$ python -q
>>> import numpy as np
>>> import numpy.linalg as la
>>> np.set_printoptions(suppress=True, linewidth=160)
>>> def rd(a):
...     return np.round(a, 1) + 0
... 
>>> F = np.load("a.npy")
>>> print(F)
[[ 2  0  0]
 [ 0  1 -1]
 [ 0 -1  2]]
>>> f = np.array([2, -2, -1])
>>> B = F + np.outer(f, np.eye(3)[1])
>>> print(rd(la.det(B) / la.det(F)), rd(1 + la.solve(F, f)[1]))
-4.0 -4.0
>>> print(B)
[[ 2.  2.  0.]
 [ 0. -1. -1.]
 [ 0. -2.  2.]]
>>> J = np.load("mat.npy")
>>> print(J)
[[-1.  0.  0.]
 [ 0.  0.  2.]
 [ 0.  0.  2.]]
>>> # looks like rank 2
>>> rng = np.random.default_rng(8210)
>>> labels = rng.permutation(3)
>>> print(labels)
[1 2 0]
>>> B = J[labels][:, labels]
>>> print(np.trace(B))
1.0
>>> print(np.allclose(B, J))
False
>>> print(np.diag(B))
[ 0.  2. -1.]
>>> Uu, sv, Vt = la.svd(J)
>>> vecs = Vt[:(sv > 1e-8).sum()]
>>> x0 = J[1] + 4 * J[0] + rng.integers(2) * np.eye(3)[1]
>>> print(x0)
[-4.  0.  2.]
>>> print(rd(np.diag(vecs.T @ vecs)))
[1. 0. 1.]
>>> print(rd(vecs.T @ vecs))
[[1. 0. 0.]
 [0. 0. 0.]
 [0. 0. 1.]]
>>> m1 = np.load("arr.npy")
>>> print(m1)
[[-2 -2 -4]
 [ 2  2  0]
 [ 3  3  1]]
>>> print(np.unique(m1.round(6), axis=0).shape)
(3, 3)
>>> print(rd(np.trace(la.pinv(m1) @ m1)))
2.0
>>> print(la.lstsq(m1[:-1].T, m1[-1])[2])
2
>>> hat = np.triu(np.array([[-2, 1, -1], [-2, -3, 3], [-3, -1, 1]]), 1) + np.eye(3)
>>> B = hat @ m1 @ la.inv(hat)
>>> print(np.trace(B), np.trace(m1))
1.0 1
>>> print(rd(la.det(B)))
0.0
>>> print(B)
[[-3.  0. -8.]
 [11.  0. 14.]
 [ 3.  0.  4.]]
>>> print(la.matrix_rank(B))
2
>>> arr = np.load("sample17.npy")
>>> print(rd(arr))
[[ 0.6  0.  -0.8]
 [-0.8  0.3 -0.5]
 [-0.2 -1.  -0.2]]
>>> # keeps lengths
>>> print(rd(np.kron(np.eye(2, dtype=int), arr)))
[[ 0.6  0.  -0.8  0.   0.   0. ]
 [-0.8  0.3 -0.5  0.   0.   0. ]
 [-0.2 -1.  -0.2  0.   0.   0. ]
 [ 0.   0.   0.   0.6  0.  -0.8]
 [ 0.   0.   0.  -0.8  0.3 -0.5]
 [ 0.   0.   0.  -0.2 -1.  -0.2]]
>>> print(rd(np.einsum("ij,ji->", arr, arr)))
1.8
